$ python3 -q
>>> import numpy as np
>>> import numpy.linalg as la
>>> np.set_printoptions(precision=3, suppress=True, linewidth=120, sign=" ")
>>> def tidy(a):
...     return np.round(a, 3) + 0
... 
>>> W0 = np.loadtxt("case17.csv", delimiter=",")
>>> W0
array([[  1.,  -4.,  16., -64.],
       [  1.,  -3.,   9., -27.],
       [  1.,  -2.,   4.,  -8.],
       [  1.,  -1.,   1.,  -1.],
       [  1.,   0.,   0.,   0.],
       [  1.,   1.,   1.,   1.]])
>>> # column 3 is much longer than the rest
>>> tidy(la.norm(W0) ** 2 / la.norm(W0, 2) ** 2)
np.float64(1.003)
>>> tidy(la.norm(W0[0], 1)), tidy(la.norm(W0[0], np.inf))
(np.float64(85.0), np.float64(64.0))
>>> W0[0] @ W0[5]
np.float64(-51.0)
>>> tidy(la.norm(W0, "nuc"))
np.float64(79.119)
>>> tidy(la.norm(W0, axis=0))
array([  2.449,   5.568,  18.841,  69.936])
>>> la.norm(W0, axis=1).argmax()
np.int64(0)
>>> tidy(la.norm(W0, 1)), tidy(la.norm(W0, np.inf))
(np.float64(101.0), np.float64(85.0))
>>> tidy(la.norm(W0, 2))
np.float64(72.558)
>>> arr = np.loadtxt("w.csv", delimiter=",")
>>> print(tidy(arr))
[[ 0.447 -0.112 -0.484]
 [-0.112  0.028  0.121]
 [-0.484  0.121  0.525]]
>>> W1 = np.array([[2, 1, 3, 0, 1, 0], [0, 3, 2, 2, 1, 0], [0, 3, 3, 1, 3, 0]])
>>> c = np.array([-1, 1, -1, 2, 2, -2])
>>> hid = np.maximum(arr @ W1 + c, 0)
>>> tidy(hid)
array([[ 0.   ,  0.   ,  0.   ,  1.292,  0.882,  0.   ],
       [ 0.   ,  1.335,  0.   ,  2.177,  2.28 ,  0.   ],
       [ 0.   ,  2.453,  0.   ,  2.767,  3.211,  0.   ]])
>>> la.matrix_rank(hid)
np.int64(3)
>>> basis = np.array([[0, -2], [1, 1], [-2, -2], [2, -2], [3, 0], [2, -3]])
>>> W1 @ basis
array([[-2, -9],
       [ 6, -5],
       [ 8, -5]])
>>> (hid @ basis).round(6).argmax(axis=1)
array([ 0,  0,  0])
>>> Uu, sigma, Vh = la.svd(hid, full_matrices=False)
>>> tidy(Uu.T @ hid @ Vh.T)
array([[ 6.116,  0.   ,  0.   ],
       [ 0.   ,  0.863,  0.   ],
       [ 0.   ,  0.   ,  0.044]])
>>> tidy(sigma)
array([ 6.116,  0.863,  0.044])
>>> K = np.load("mat.npy")
>>> K
array([[ 0.1, -2. ,  1. ],
       [ 0. , -1.9, -2. ],
       [ 0. , -2. ,  1.1]])
>>> O, vecs = la.qr(K[:, :2])[0], la.qr(K[:, 2:])[0]
>>> sigma = la.svd(O.T @ vecs, compute_uv=False)
>>> print(tidy(sigma))
[ 0.464]
>>> hat = np.triu(np.array([[0, 1, 2], [0, 0, 0], [0, 0, 2]]), 1) + np.eye(3)
>>> Y = hat @ K @ la.inv(hat)
>>> tidy(np.trace(Y)), tidy(np.trace(K))
(np.float64(-0.7), np.float64(-0.7))
>>> la.matrix_rank(Y)
np.int64(3)
>>> tidy(Y)
array([[ 0.1, -8. ,  1. ],
       [ 0. , -1.9, -2. ],
       [ 0. , -2. ,  1.1]])
>>> Y = la.inv(K)
>>> tidy(K @ Y)
array([[ 1.,  0.,  0.],
       [ 0.,  1.,  0.],
       [ 0.,  0.,  1.]])
>>> tidy(la.det(K) * la.det(Y))
np.float64(1.0)
>>> (np.abs(Y) > 1e-9).astype(int)
array([[ 1,  1,  1],
       [ 0,  1,  1],
       [ 0,  1,  1]])
>>> tidy(la.det(K) * Y)
array([[-6.09,  0.2 ,  5.9 ],
       [ 0.  ,  0.11,  0.2 ],
       [ 0.  ,  0.2 , -0.19]])
>>> tidy(Y)
array([[10.   , -0.328, -9.688],
       [ 0.   , -0.181, -0.328],
       [ 0.   , -0.328,  0.312]])
>>> rng = np.random.default_rng(666)
>>> lab = rng.permutation(3)
>>> Y = K[:, lab] * rng.choice([-1, 1], 3)
>>> Y
array([[-0.1,  1. ,  2. ],
       [-0. , -2. ,  1.9],
       [-0. ,  1.1,  2. ]])
>>> Uu, _, Vh = la.svd(K.T @ Y)
>>> tidy(Uu @ Vh)
array([[-1.,  0.,  0.],
       [ 0.,  0., -1.],
       [ 0.,  1.,  0.]])
>>> print(tidy(la.lstsq(K, Y)[0]))
[[-1.  0.  0.]
 [ 0.  0. -1.]
 [ 0.  1.  0.]]
>>> lab
array([ 0,  2,  1])
>>> la.cond(Y) > 100
np.False_
>>> print(np.argsort(-la.norm(Y, axis=0).round(6), kind="stable")[:3])
[ 2  1  0]
>>> round(np.log10(la.cond(Y)))
2
>>> print(tidy(np.abs(la.svd(Y)[2][-1])))
[ 1.     0.015  0.017]
>>> [round(float(x), 3) for x in la.svd(Y, compute_uv=False)[:3]]
[3.412, 2.486, 0.072]
>>> E = np.load("sample10.npy")
>>> print(tidy(E))
[[-1.279  4.266 -2.311 -5.891  2.525]
 [-7.324 -2.972 -3.415  2.95  -1.305]
 [-0.949  6.642  3.15   3.931  1.256]
 [ 0.279 -2.955  1.307  2.041  7.894]]
>>> def softmax(z):
...     e = np.exp(z - z.max(axis=-1, keepdims=True))
...     return e / e.sum(axis=-1, keepdims=True)
... 
>>> tidy(softmax(E).sum(axis=1))
array([ 1.,  1.,  1.,  1.])
>>> tidy(softmax(10 * E[1]))
array([ 0.,  0.,  0.,  1.,  0.])
>>> scores = E @ E.T / np.sqrt(5)
>>> print(softmax(scores).round(6).argmax(axis=1))
[ 0  1  2  3]
>>> mat = np.array([[-1, 2, -1, 2], [1, -2, 1, -2], [-1, 2, -1, 2], [1, -2, 1, -2]])
>>> mat
array([[-1,  2, -1,  2],
       [ 1, -2,  1, -2],
       [-1,  2, -1,  2],
       [ 1, -2,  1, -2]])
>>> # rows and columns are dependent
>>> Y = mat / la.norm(mat, axis=1, keepdims=True)
>>> G = Y @ Y.T
>>> G[3]
array([-1.,  1., -1.,  1.])
>>> np.argwhere(np.triu(np.abs(G) > 0.95, 1))
array([[ 0,  1],
       [ 0,  2],
       [ 0,  3],
       [ 1,  2],
       [ 1,  3],
       [ 2,  3]])
>>> np.degrees(np.arccos(np.clip(G[3, 0], -1, 1)))
np.float64(180.0)
